$ python -q
>>> import numpy as np
>>> np.set_printoptions(precision=4, suppress=True, linewidth=160, floatmode="fixed")
>>> def tidy(a):
...     return np.round(a, 4) + 0
... 
>>> other = np.array([[0.3, -0.9], [-1.9, 0.5], [2.0, -1.5], [1.1, 0.0]])
>>> Z = np.array([[-0.9, 1.0, -1.5, -0.4], [1.2, -1.9, 0.5, -1.4]])
>>> W0 = other @ Z
>>> tidy(W0)
array([[-1.3500,  2.0100, -0.9000,  1.1400],
       [ 2.3100, -2.8500,  3.1000,  0.0600],
       [-3.6000,  4.8500, -3.7500,  1.3000],
       [-0.9900,  1.1000, -1.6500, -0.4400]])
>>> tidy(np.abs(np.linalg.eigvals(W0)).max())
np.float64(7.965)
>>> tidy(np.linalg.det(W0))
np.float64(0.0)
>>> np.allclose(W0 @ W0.T, W0.T @ W0)
False
>>> tidy((W0 - W0.T) / 2)
array([[ 0.0000, -0.1500,  1.3500,  1.0650],
       [ 0.1500,  0.0000, -0.8750, -0.5200],
       [-1.3500,  0.8750,  0.0000,  1.4750],
       [-1.0650,  0.5200, -1.4750,  0.0000]])
>>> tidy(np.linalg.eigvals(W0).sum().real)
np.float64(-8.39)
>>> tidy(np.kron(np.eye(2, dtype=int), W0))
array([[-1.3500,  2.0100, -0.9000,  1.1400,  0.0000,  0.0000,  0.0000,  0.0000],
       [ 2.3100, -2.8500,  3.1000,  0.0600,  0.0000,  0.0000,  0.0000,  0.0000],
       [-3.6000,  4.8500, -3.7500,  1.3000,  0.0000,  0.0000,  0.0000,  0.0000],
       [-0.9900,  1.1000, -1.6500, -0.4400,  0.0000,  0.0000,  0.0000,  0.0000],
       [ 0.0000,  0.0000,  0.0000,  0.0000, -1.3500,  2.0100, -0.9000,  1.1400],
       [ 0.0000,  0.0000,  0.0000,  0.0000,  2.3100, -2.8500,  3.1000,  0.0600],
       [ 0.0000,  0.0000,  0.0000,  0.0000, -3.6000,  4.8500, -3.7500,  1.3000],
       [ 0.0000,  0.0000,  0.0000,  0.0000, -0.9900,  1.1000, -1.6500, -0.4400]])
>>> tidy(np.linalg.det(2 * W0)), tidy(np.linalg.det(W0))
(np.float64(0.0), np.float64(0.0))
>>> tidy(np.linalg.det(W0[::-1]))
np.float64(0.0)
>>> tidy(np.poly(W0))
array([1.0000, 8.3900, 3.3850, 0.0000, 0.0000])
